$ python3 -q
>>> import numpy as np
>>> np.set_printoptions(suppress=True, linewidth=120)
>>> K = np.loadtxt("dump.csv", delimiter=",")
>>> print(K)
[[ 3.  3. -4.  4.  1.  2.]
 [ 0.  5. -4.  0. -4.  5.]
 [ 4.  5.  0. -4.  3. -4.]
 [ 3.  4. -3.  0.  4. -5.]
 [ 0. -3. -3. -4.  2.  5.]
 [ 2.  4.  2.  5.  5.  1.]]
>>> M2 = np.linalg.inv(K)
>>> print(np.round(np.linalg.det(K) * M2, 2))
[[ 20043.  -9482.  14227. -16206.  -2094.  -6328.]
 [ -7339.   7584.    -29.   4223.  -1395.   4732.]
 [  -846.  -2279.   6060.  -9482.  -2691.   3372.]
 [  4538.  -1749.  -4427.    504.  -3362.   1291.]
 [ -6619.     32.  -4000.   7547.   5641.   6608.]
 [  1367.   1771.   1677.  -5771.   3755.   3252.]]
>>> print(np.round(K @ M2, 2) + 0)
[[1. 0. 0. 0. 0. 0.]
 [0. 1. 0. 0. 0. 0.]
 [0. 0. 1. 0. 0. 0.]
 [0. 0. 0. 1. 0. 0.]
 [0. 0. 0. 0. 1. 0.]
 [0. 0. 0. 0. 0. 1.]]
>>> print(np.allclose(M2, K.T))
False
>>> print((np.abs(M2) > 1e-9).astype(int))
[[1 1 1 1 1 1]
 [1 1 1 1 1 1]
 [1 1 1 1 1 1]
 [1 1 1 1 1 1]
 [1 1 1 1 1 1]
 [1 1 1 1 1 1]]
>>> print(round(np.linalg.det(K) * np.linalg.det(M2), 2))
1.0
>>> E = np.loadtxt("case7.csv", delimiter=",")
>>> print(E)
[[ 0.46 -0.6  -3.81]
 [-0.12  1.2   2.39]
 [-0.55  2.02  1.88]
 [-1.    4.42  0.96]
 [ 0.25  0.59  1.85]
 [ 0.08  3.37  0.75]
 [ 0.37  1.16  1.2 ]
 [-0.7  -0.81  1.43]
 [-1.12 -4.66 -2.42]
 [ 0.09  0.03  0.53]
 [-0.17  2.23 -0.49]
 [-1.35  0.61  0.86]
 [-0.52  3.12 -2.86]
 [-1.81 -4.23  2.69]
 [ 0.02  2.16 -2.52]
 [-1.26 -1.42  0.06]
 [ 0.13  0.13  1.17]
 [-0.75  1.1  -1.6 ]
 [ 0.88 -2.17 -0.68]
 [ 0.29  3.13 -0.64]
 [ 0.46 -2.    0.52]]
>>> Xc = E - E.mean(axis=0)
>>> V = np.linalg.svd(Xc)[2][:2]
>>> M2 = Xc - Xc @ V.T @ V
>>> print(np.round(np.diag(V.T @ V), 2))
[0.01 1.   0.99]
>>> print(np.linalg.norm(M2, axis=1).round(6).argmax())
18
>>> print(round(np.linalg.norm(M2) / np.linalg.norm(Xc), 2))
0.22
>>> print((K + K.T) / 2)
[[ 3.   1.5  0.   3.5  0.5  2. ]
 [ 1.5  5.   0.5  2.  -3.5  4.5]
 [ 0.   0.5  0.  -3.5  0.  -1. ]
 [ 3.5  2.  -3.5  0.   0.   0. ]
 [ 0.5 -3.5  0.   0.   2.   5. ]
 [ 2.   4.5 -1.   0.   5.   1. ]]
>>> print(np.allclose(K, K.T))
False
>>> print(np.allclose(K @ K.T, K.T @ K))
False
>>> gram = np.cov(E, rowvar=False)
>>> print(np.median(E, axis=0))
[-0.12  0.61  0.53]
>>> print(np.round(np.corrcoef(E.T), 2))
[[ 1.    0.22 -0.18]
 [ 0.22  1.   -0.02]
 [-0.18 -0.02  1.  ]]
>>> print(np.round(np.linalg.eigvalsh(gram)[::-1], 2))
[5.83 3.32 0.47]
>>> print(np.argwhere(np.triu(np.abs(np.corrcoef(E.T)) > 0.8, 1)))
[]
>>> W0 = np.array([[0, 0, 0, 0, 1, 1],
...     [0, 0, 0, 1, 0, 0],
...     [0, 0, 0, 1, 0, 0],
...     [0, 1, 1, 0, 0, 0],
...     [1, 0, 0, 0, 0, 1],
...     [1, 0, 0, 0, 1, 0]])
>>> # null space of dimension 1
>>> T = np.stack([W0, -1 * W0, W0[::-1]])
>>> print(np.round(np.linalg.det(T), 2))
[0. 0. 0.]
>>> print(np.einsum("bij,cij->bc", T, T))
[[ 10 -10   2]
 [-10  10  -2]
 [  2  -2  10]]
>>> print((T @ W0.T).shape)
(3, 6, 6)
>>> print(np.round(np.linalg.norm(T, axis=(1, 2)), 2))
[3.16 3.16 3.16]
>>> vals, V = np.linalg.eigh(W0)
>>> vec = np.array([0, 1, 3, 4, 0, 5])
>>> print((np.sign(V[:, -1].round(6)) == np.sign(V[0, -1].round(6))).astype(int))
[1 0 0 0 1 1]
>>> U, s, VT = np.linalg.svd(W0)
>>> V = VT[:(s > 1e-8).sum()]
>>> rng = np.random.default_rng(10785)
>>> vec = W0[2] + -1 * W0[3] + rng.integers(2) * np.eye(6)[2]
>>> print(vec)
[ 0. -1.  0.  1.  0.  0.]
>>> print(np.allclose(V.T @ V @ vec, vec))
False
>>> print(np.round(V.T @ V, 2) + 0)
[[1.  0.  0.  0.  0.  0. ]
 [0.  0.5 0.5 0.  0.  0. ]
 [0.  0.5 0.5 0.  0.  0. ]
 [0.  0.  0.  1.  0.  0. ]
 [0.  0.  0.  0.  1.  0. ]
 [0.  0.  0.  0.  0.  1. ]]
>>> print(round(float(np.linalg.norm(vec - V.T @ V @ vec)), 2))
0.71
>>> X = np.loadtxt("run16.csv", delimiter=",")
>>> print(X)
[[14. 23. 17. 22. 10.  8. 15. 21. 14. 15.]
 [ 7.  7. 11.  7.  3.  0.  0.  9.  8.  3.]
 [13. 22. 14. 22. 11.  8. 18. 16.  9. 11.]
 [ 4. 13. 13. 13.  2.  0.  0. 13. 12.  8.]
 [ 8. 18. 12. 20.  8.  4. 12. 10.  7.  6.]
 [14. 14. 11. 13. 10.  5. 15. 12.  5.  6.]
 [14. 20. 15. 19. 10.  7. 15. 18. 11. 12.]
 [14. 13. 14. 12.  8.  3.  9. 15. 10.  8.]
 [13. 10. 12. 13.  9.  0.  9.  6.  5.  0.]
 [10. 13. 11. 10.  6.  4.  9. 15.  8.  9.]
 [ 4. 17. 12. 17.  4.  3.  6. 13. 10.  9.]
 [13. 15. 13. 15.  9.  4. 12. 13.  8.  7.]
 [12. 17. 12. 18. 10.  5. 15. 11.  6.  6.]
 [12. 17. 17. 15.  6.  4.  6. 21. 16. 14.]
 [ 4.  8.  6.  8.  4.  0.  6.  4.  1.  0.]
 [13. 19. 12. 19. 11.  7. 18. 13.  6.  8.]
 [13. 18. 15. 18.  9.  5. 12. 16. 11. 10.]
 [11.  6. 11.  5.  5.  0.  3. 10.  7.  3.]
 [ 1. 10.  9. 10.  1.  0.  0.  8.  7.  4.]
 [10. 15. 11. 15.  8.  4. 12. 11.  6.  6.]
 [13. 13. 13. 10.  7.  4.  9. 17. 10. 10.]
 [ 6. 12. 12. 13.  4.  0.  3. 10.  9.  5.]
 [16. 12. 13. 12. 10.  3. 12. 12.  7.  5.]
 [ 5. 12. 11. 11.  3.  1.  3. 12.  9.  7.]
 [17. 17. 15. 16. 11.  6. 15. 17. 10. 10.]
 [12. 17. 17. 15.  6.  4.  6. 21. 16. 14.]
 [ 3. 14.  9. 12.  3.  3.  6. 12.  7.  8.]
 [ 5. 16. 10. 15.  5.  4.  9. 12.  7.  8.]
 [ 4. 14. 10. 14.  4.  2.  6. 10.  7.  6.]
 [ 7.  7. 11.  7.  3.  0.  0.  9.  8.  3.]
 [11.  9. 13.  8.  5.  0.  3. 13. 10.  6.]
 [15. 14. 12. 15. 11.  4. 15. 10.  5.  4.]
 [15. 14. 12. 15. 11.  4. 15. 10.  5.  4.]
 [ 3. 12. 10. 13.  3.  0.  3.  8.  7.  4.]
 [16. 25. 18. 25. 12.  9. 18. 21. 14. 15.]
 [ 7. 15.  9. 15.  7.  4. 12.  9.  4.  5.]
 [ 5. 11.  9. 13.  5.  0.  6.  5.  4.  1.]
 [ 9. 13. 11. 14.  7.  2.  9.  9.  6.  4.]
 [15. 16. 17. 17.  9.  3.  9. 16. 13.  9.]
 [13. 18. 15. 18.  9.  5. 12. 16. 11. 10.]
 [11.  8. 11. 10.  7.  0.  6.  6.  5.  0.]]
>>> # rows and columns are dependent
>>> print([round(float(x), 2) for x in np.linalg.svd(X, compute_uv=False)[:3]])
[217.9, 36.27, 25.64]
>>> print(np.linalg.matrix_rank(X, rtol=0.1))
3
>>> d = np.linalg.norm(X[:, None] - X[None], axis=-1)
>>> print(np.unravel_index(d.round(6).argmax(), d.shape))
(np.int64(14), np.int64(34))
>>> print(d[3].round(6).argsort(kind="stable")[:4])
[ 3 23 21 10]
>>> print(np.linalg.matrix_rank(d ** 2))
7
>>> print(d.mean(axis=1).argmax())
34
>>> print(d[:5, :5].round(2))
[[ 0.   35.04  9.33 27.69 19.24]
 [35.04  0.   32.57 11.96 22.09]
 [ 9.33 32.57  0.   27.2  13.23]
 [27.69 11.96 27.2   0.   18.03]
 [19.24 22.09 13.23 18.03  0.  ]]
